$ python -q
>>> import numpy as np
>>> import numpy.linalg as la
>>> np.set_printoptions(precision=4, suppress=True, linewidth=200)
>>> tidy = lambda a: np.round(a, 4) + 0
>>> K = np.load("w.npy")
>>> print(K)
[[2 3 1]
 [0 2 0]
 [0 0 3]]
>>> # triangular
>>> out = K / np.sqrt((K ** 2).mean(axis=1, keepdims=True))
>>> tidy(out[2])
array([0.    , 0.    , 1.7321])
>>> t = np.radians(60)
>>> Rm = np.eye(3)
>>> Rm[1, 1] = Rm[0, 0] = np.cos(t)
>>> Rm[1, 0], Rm[0, 1] = -np.sin(t), np.sin(t)
>>> tidy(Rm)
array([[ 0.5  ,  0.866,  0.   ],
       [-0.866,  0.5  ,  0.   ],
       [ 0.   ,  0.   ,  1.   ]])
>>> out = K @ Rm.T
>>> tidy(np.abs(out - K).max(axis=0))
array([1.7321, 3.2321, 0.    ])
>>> print(tidy(la.svd(K, compute_uv=False)), tidy(la.svd(out, compute_uv=False)))
[4.2037 2.8902 0.9877] [4.2037 2.8902 0.9877]
>>> np.allclose(la.norm(K, axis=1), la.norm(out, axis=1))
True
>>> tidy(out)
array([[ 3.5981, -0.2321,  1.    ],
       [ 1.7321,  1.    ,  0.    ],
       [ 0.    ,  0.    ,  3.    ]])
>>> np.allclose(K @ K.T, out @ out.T)
True
>>> F = np.load("arr.npy")
>>> print(F)
[[ 13.  15.  -6.   3.   6.]
 [ 15.  29. -10.   5.  10.]
 [ -6. -10.   8.  -2.  -4.]
 [  3.   5.  -2.   5.   2.]
 [  6.  10.  -4.   2.   8.]]
>>> # symmetric
>>> rng = np.random.default_rng(59)
>>> idx = rng.permutation(5)
>>> idx
array([2, 3, 4, 0, 1])
>>> out = F[idx][:, idx]
>>> np.allclose(out, F)
False
>>> f = np.array([8, 6, 5, -7, -2]) + 0.5
>>> arr = np.eye(5) - 2 * np.outer(f, f) / (f @ f)
>>> tidy(arr)
array([[ 0.2365, -0.5839, -0.4941,  0.5839,  0.1347],
       [-0.5839,  0.5535, -0.3778,  0.4465,  0.103 ],
       [-0.4941, -0.3778,  0.6803,  0.3778,  0.0872],
       [ 0.5839,  0.4465,  0.3778,  0.5535, -0.103 ],
       [ 0.1347,  0.103 ,  0.0872, -0.103 ,  0.9762]])
>>> f = np.array([2, 1, 2, 0, 3])
>>> out = arr + np.outer(f, np.eye(5)[2])
>>> tidy(la.det(out) / la.det(arr)), tidy(1 + la.solve(arr, f)[2])
(np.float64(1.2563), np.float64(1.2563))
>>> tidy(out)
array([[ 0.2365, -0.5839,  1.5059,  0.5839,  0.1347],
       [-0.5839,  0.5535,  0.6222,  0.4465,  0.103 ],
       [-0.4941, -0.3778,  2.6803,  0.3778,  0.0872],
       [ 0.5839,  0.4465,  0.3778,  0.5535, -0.103 ],
       [ 0.1347,  0.103 ,  3.0872, -0.103 ,  0.9762]])
>>> la.matrix_rank(out - arr)
np.int64(1)
>>> hat = np.triu(np.array([[0, 3, 9, 9, 2],
...     [2, 2, 2, 0, 0],
...     [6, 3, 8, 6, 6],
...     [6, 1, 8, 4, 9],
...     [6, 1, 5, 3, 8]]), 1) + np.eye(5)
>>> out = hat @ F @ la.inv(hat)
>>> np.trace(out), np.trace(F)
(np.float64(63.0), np.float64(63.0))
>>> print(la.matrix_rank(out))
5
>>> print(hat @ F - F @ hat)
[[  30.   23. -131.  -35.   11.]
 [ -12.  -65. -177.  -79.  -23.]
 [  54.  108.   38.   48.   42.]
 [  54.   81.  -73.    3.   33.]
 [   0.  -18.  -74.  -30.   -6.]]
>>> tidy(la.det(out))
np.float64(12032.0)
